$ ipython --no-banner

In [1]: import numpy as np

In [2]: from numpy import linalg as LA

In [3]: np.set_printoptions(precision=1, suppress=True, linewidth=100)

In [4]: m1 = np.load("sample13.npy")

In [5]: print(m1)
[[16  1  0  0]
 [ 1  1  2  0]
 [46  1  0  0]
 [26  1  0  0]
 [46  1  0  0]
 [41  1  0  0]
 [ 6  1  0  0]
 [46  1  0  0]
 [41  1  0  0]
 [31  1  0  0]
 [46  1  0  0]
 [16  1  0  0]
 [36  1  0  0]
 [ 6  1  0  0]
 [36  1  0  0]
 [ 1  1  2  0]
 [21  1  0  0]
 [ 1  1  2  0]
 [46  1  0  0]
 [46  1  0  0]
 [36  1  0  0]
 [31  1  0  0]
 [26  1  0  0]
 [46  1  0  0]
 [ 6  1  0  0]]

In [6]: W1 = np.array([[-2, 2], [-3, -5], [3, -3], [0, 0]])

In [7]: c = np.array([1, -1])

In [8]: act = np.maximum(m1 @ W1 + c, 0)

In [9]: print(LA.matrix_rank(act))
2

In [10]: print((act > 0).astype(int))
[[0 1]
 [1 0]
 [0 1]
 [0 1]
 [0 1]
 [0 1]
 [0 1]
 [0 1]
 [0 1]
 [0 1]
 [0 1]
 [0 1]
 [0 1]
 [0 1]
 [0 1]
 [1 0]
 [0 1]
 [1 0]
 [0 1]
 [0 1]
 [0 1]
 [0 1]
 [0 1]
 [0 1]
 [0 1]]

In [11]: C = np.array([[-8, -9], [6, -9]])

In [12]: print(act @ C)
[[ 156 -234]
 [ -16  -18]
 [ 516 -774]
 [ 276 -414]
 [ 516 -774]
 [ 456 -684]
 [  36  -54]
 [ 516 -774]
 [ 456 -684]
 [ 336 -504]
 [ 516 -774]
 [ 156 -234]
 [ 396 -594]
 [  36  -54]
 [ 396 -594]
 [ -16  -18]
 [ 216 -324]
 [ -16  -18]
 [ 516 -774]
 [ 516 -774]
 [ 396 -594]
 [ 336 -504]
 [ 276 -414]
 [ 516 -774]
 [  36  -54]]

In [13]: print(np.argsort(-LA.norm(m1, axis=0).round(6), kind="stable")[:3])
[0 1 2]

In [14]: print(round(float(LA.norm(m1, 2) / LA.norm(m1)), 1))
1.0

In [15]: print(round(float(np.trace(LA.pinv(m1) @ m1)), 1))
3.0

In [16]: print(np.round(m1 @ LA.pinv(m1) @ m1, 1) + 0)
[[16.  1.  0.  0.]
 [ 1.  1.  2.  0.]
 [46.  1.  0.  0.]
 [26.  1.  0.  0.]
 [46.  1.  0.  0.]
 [41.  1.  0.  0.]
 [ 6.  1.  0.  0.]
 [46.  1.  0.  0.]
 [41.  1.  0.  0.]
 [31.  1.  0.  0.]
 [46.  1.  0.  0.]
 [16.  1.  0.  0.]
 [36.  1.  0.  0.]
 [ 6.  1.  0.  0.]
 [36.  1.  0.  0.]
 [ 1.  1.  2.  0.]
 [21.  1.  0.  0.]
 [ 1.  1.  2.  0.]
 [46.  1.  0.  0.]
 [46.  1.  0.  0.]
 [36.  1.  0.  0.]
 [31.  1.  0.  0.]
 [26.  1.  0.  0.]
 [46.  1.  0.  0.]
 [ 6.  1.  0.  0.]]
